% ipython --no-banner

In [1]: import numpy as np

In [2]: np.set_printoptions(suppress=True, linewidth=140)

In [3]: def tidy(a):
   ...:     return np.round(a, 2) + 0
   ...: 

In [4]: W2 = np.array([[2, 1, 2], [2, 0, 2]])

In [5]: mat = np.repeat(W2, 15 // 2, axis=0)

In [6]: rng = np.random.default_rng(835241)

In [7]: mat = mat + 0.02 * rng.normal(size=mat.shape)

In [8]: tidy(mat)
Out[8]: 
array([[ 2.01,  1.01,  2.  ],
       [ 2.03,  1.  ,  2.03],
       [ 2.05,  1.  ,  1.99],
       [ 2.02,  1.  ,  2.04],
       [ 2.04,  1.02,  1.96],
       [ 1.99,  0.99,  1.98],
       [ 2.04,  1.03,  1.97],
       [ 2.  , -0.01,  1.99],
       [ 1.97, -0.01,  2.02],
       [ 2.02,  0.03,  2.  ],
       [ 1.98,  0.  ,  1.96],
       [ 2.  ,  0.  ,  2.02],
       [ 1.99, -0.02,  2.01],
       [ 2.04, -0.01,  2.  ]])

In [9]: np.argsort(-np.linalg.norm(mat, axis=0).round(6), kind="stable")[:3]
Out[9]: array([0, 2, 1])

In [10]: tidy(np.abs(np.linalg.svd(mat)[2][-1]))
Out[10]: array([0.71, 0.02, 0.71])

In [11]: [round(float(x), 2) for x in np.linalg.svd(mat, compute_uv=False)[:3]]
Out[11]: [10.78, 1.86, 0.08]

In [12]: round(np.log10(np.linalg.cond(mat)))
Out[12]: 2

In [13]: idx = mat[:, 2] > np.median(mat[:, 2])

In [14]: r0 = mat[idx].mean(axis=0) - mat[~idx].mean(axis=0)

In [15]: ((mat - mat.mean(axis=0)) @ r0 > 0).astype(int)
Out[15]: array([0, 0, 0, 0, 0, 0, 0, 1, 1, 1, 1, 1, 1, 1])

In [16]: left, s, VT = np.linalg.svd(mat)

In [17]: np.argmax(s[:-1] / (s[1:] + 1e-6)) + 1
Out[17]: np.int64(2)

In [18]: tidy(s)
Out[18]: array([10.78,  1.86,  0.08])

In [19]: other = left[:, :2] @ np.diag(s[:2]) @ VT[:2]

In [20]: np.linalg.matrix_rank(other)
Out[20]: np.int64(2)

In [21]: tidy(other)
Out[21]: 
array([[ 2.02,  1.01,  1.99],
       [ 2.04,  1.  ,  2.01],
       [ 2.04,  1.  ,  2.  ],
       [ 2.04,  1.  ,  2.01],
       [ 2.01,  1.02,  1.98],
       [ 2.  ,  0.99,  1.97],
       [ 2.02,  1.03,  1.99],
       [ 1.99, -0.01,  1.99],
       [ 1.99, -0.01,  2.  ],
       [ 2.01,  0.03,  2.01],
       [ 1.97,  0.  ,  1.97],
       [ 2.01,  0.  ,  2.01],
       [ 2.  , -0.02,  2.  ],
       [ 2.02, -0.01,  2.02]])

In [22]: tidy(np.linalg.norm(mat - other) / np.linalg.norm(mat))
Out[22]: np.float64(0.01)

In [23]: r = np.linalg.matrix_rank(other)

In [24]: r
Out[24]: np.int64(2)

In [25]: ns = np.linalg.svd(other)[2][r:].T

In [26]: np.allclose(other @ ns, 0)
Out[26]: True

In [27]: tidy(ns @ ns.T)
Out[27]: 
array([[ 0.5 , -0.02, -0.5 ],
       [-0.02,  0.  ,  0.02],
       [-0.5 ,  0.02,  0.5 ]])

In [28]: [int(np.linalg.matrix_rank(other[:i])) for i in range(1, len(other) + 1)]
Out[28]: [1, 2, 2, 2, 2, 2, 2, 2, 2, 2, 2, 2, 2, 2]

In [29]: ns.shape
Out[29]: (3, 1)

In [30]: [int(np.linalg.matrix_rank(np.delete(other, i, axis=0))) for i in range(14)]
Out[30]: [2, 2, 2, 2, 2, 2, 2, 2, 2, 2, 2, 2, 2, 2]

In [31]: feats = np.array([[-0.9, 0.9, 0.1], [0.5, 0.2, -1.4], [-1.7, -0.3, -0.9]])

In [32]: vec = np.array([6, -2, -5])

In [33]: a = np.maximum(feats @ vec, 0)

In [34]: np.flatnonzero(a > 1e-9)
Out[34]: array([1])

In [35]: np.maximum(feats @ vec, 0) - np.maximum(-feats @ vec, 0)
Out[35]: array([-7.7,  9.6, -5.1])

In [36]: tidy(np.tanh(feats @ vec))
Out[36]: array([-1.,  1., -1.])

In [37]: vec = np.array([1, 0, 2])

In [38]: y = feats @ vec

In [39]: y
Out[39]: array([-0.7, -2.3, -3.5])

In [40]: tidy(np.linalg.solve(feats, y + feats[:, 1]))
Out[40]: array([1., 1., 2.])

In [41]: vec = np.array([2, 5, -8])

In [42]: np.sign((feats @ vec).round(6))
Out[42]: array([1., 1., 1.])

In [43]: (feats @ vec).argmax()
Out[43]: np.int64(1)

In [44]: feats @ np.eye(3)[0]
Out[44]: array([-0.9,  0.5, -1.7])

In [45]: tidy(feats @ np.ones(3))
Out[45]: array([ 0.1, -0.7, -2.9])

In [46]: feats * vec
Out[46]: 
array([[-1.8,  4.5, -0.8],
       [ 1. ,  1. , 11.2],
       [-3.4, -1.5,  7.2]])

In [47]: W1 = np.array([[0, 1, 0, 2, 3, 1], [0, 0, 2, 0, 3, 3], [0, 0, 3, 2, 2, 1]])

In [48]: b = np.array([-9, 0, -2, -2, 3, 2])

In [49]: hid = np.maximum(feats @ W1 + b, 0)

In [50]: np.linalg.matrix_rank(hid)
Out[50]: np.int64(2)

In [51]: (hid > 0).astype(int)
Out[51]: 
array([[0, 0, 1, 0, 1, 1],
       [0, 1, 0, 0, 1, 1],
       [0, 0, 0, 0, 0, 0]])

In [52]: W2 = np.array([[0, 1], [2, 1], [0, 1], [2, 3], [3, 0], [3, 1]])

In [53]: (hid @ W2).round(6).argmax(axis=1)
Out[53]: array([0, 0, 0])

In [54]: E = np.load("layer8.npy")

In [55]: E
Out[55]: 
array([[ 1,  1,  1],
       [ 0,  2,  2],
       [ 2,  0,  0],
       [ 1, 11, 11]])

In [56]: np.abs(np.diag(np.linalg.qr(E)[1])) > 1e-9
Out[56]: array([ True,  True, False])

In [57]: tidy(np.trace(np.linalg.pinv(E) @ E))
Out[57]: np.float64(2.0)

In [58]: np.unique(E.round(6), axis=0).shape
Out[58]: (4, 3)

In [59]: tidy(E @ np.linalg.pinv(E) @ E)
Out[59]: 
array([[ 1.,  1.,  1.],
       [ 0.,  2.,  2.],
       [ 2.,  0.,  0.],
       [ 1., 11., 11.]])

In [60]: tidy(np.linalg.norm(E[0], 1)), tidy(np.linalg.norm(E[0], np.inf))
Out[60]: (np.float64(3.0), np.float64(1.0))

In [61]: E[0] @ E[2]
Out[61]: np.int64(2)

In [62]: tidy(np.linalg.norm(E, "nuc"))
Out[62]: np.float64(18.11)

In [63]: def softmax(z):
    ...:     e = np.exp(z - z.max(axis=-1, keepdims=True))
    ...:     return e / e.sum(axis=-1, keepdims=True)
    ...: 

In [64]: tidy(softmax(E[0] + 5))
Out[64]: array([0.33, 0.33, 0.33])

In [65]: tidy(softmax(10 * E[0]))
Out[65]: array([0.33, 0.33, 0.33])

In [66]: S = E @ E.T / np.sqrt(3)

In [67]: tidy(softmax(S)[0] @ E)
Out[67]: array([ 1., 11., 11.])

In [68]: tidy(softmax(S))
Out[68]: 
array([[0.  , 0.  , 0.  , 1.  ],
       [0.  , 0.  , 0.  , 1.  ],
       [0.18, 0.06, 0.58, 0.18],
       [0.  , 0.  , 0.  , 1.  ]])

In [69]: tidy(np.linalg.norm(E, 2) / np.linalg.norm(E))
Out[69]: np.float64(0.99)

In [70]: np.linalg.cond(E) > 100
Out[70]: np.True_

In [71]: np.argsort(-np.linalg.norm(E, axis=0).round(6), kind="stable")[:3]
Out[71]: array([1, 2, 0])

In [72]: arr = np.loadtxt("mat.csv", delimiter=",")

In [73]: arr
Out[73]: 
array([[-9., -1.,  7.],
       [ 9.,  0.,  7.],
       [ 0.,  0.,  1.]])

In [74]: vals, evecs = np.linalg.eig(arr)

In [75]: arr @ evecs[:, 0] - vals[0] * evecs[:, 0]
Out[75]: array([0., 0., 0.])

In [76]: np.argsort(-np.linalg.norm(arr, axis=0).round(6), kind="stable")[:3]
Out[76]: array([0, 2, 1])

In [77]: tidy(np.linalg.norm(arr, 2) / np.linalg.norm(arr))
Out[77]: np.float64(0.79)

In [78]: tidy(np.abs(np.linalg.svd(arr)[2][-1]))
Out[78]: array([0.06, 1.  , 0.07])

In [79]: tidy(np.linalg.matrix_power(feats, 2))
Out[79]: 
array([[ 1.09, -0.66, -1.44],
       [ 2.03,  0.91,  1.03],
       [ 2.91, -1.32,  1.06]])

In [80]: tidy((feats + feats.T) / 2)
Out[80]: 
array([[-0.9 ,  0.7 , -0.8 ],
       [ 0.7 ,  0.2 , -0.85],
       [-0.8 , -0.85, -0.9 ]])

In [81]: np.allclose(feats, feats.T)
Out[81]: False

In [82]: tidy(feats @ feats)
Out[82]: 
array([[ 1.09, -0.66, -1.44],
       [ 2.03,  0.91,  1.03],
       [ 2.91, -1.32,  1.06]])

In [83]: tidy(np.linalg.det(feats))
Out[83]: np.float64(3.11)

In [84]: np.trace(feats)
Out[84]: np.float64(-1.6)

In [85]: tidy(np.linalg.svd(arr, compute_uv=False))
Out[85]: array([12.75,  9.97,  0.07])

In [86]: tidy(np.linalg.norm(arr))
Out[86]: np.float64(16.19)

In [87]: np.diff(arr, axis=0)
Out[87]: 
array([[18.,  1.,  0.],
       [-9.,  0., -6.]])

In [88]: np.unravel_index(np.abs(arr).argmax(), arr.shape)
Out[88]: (np.int64(0), np.int64(0))

In [89]: r0, v = arr[2], arr[1]

In [90]: r0 @ r0
Out[90]: np.float64(1.0)

In [91]: p = (r0 @ v) / (r0 @ r0) * r0

In [92]: (v - p) @ r0
Out[92]: np.float64(0.0)

In [93]: tidy(np.linalg.norm(r0 + v) ** 2 + np.linalg.norm(r0 - v) ** 2)
Out[93]: np.float64(262.0)
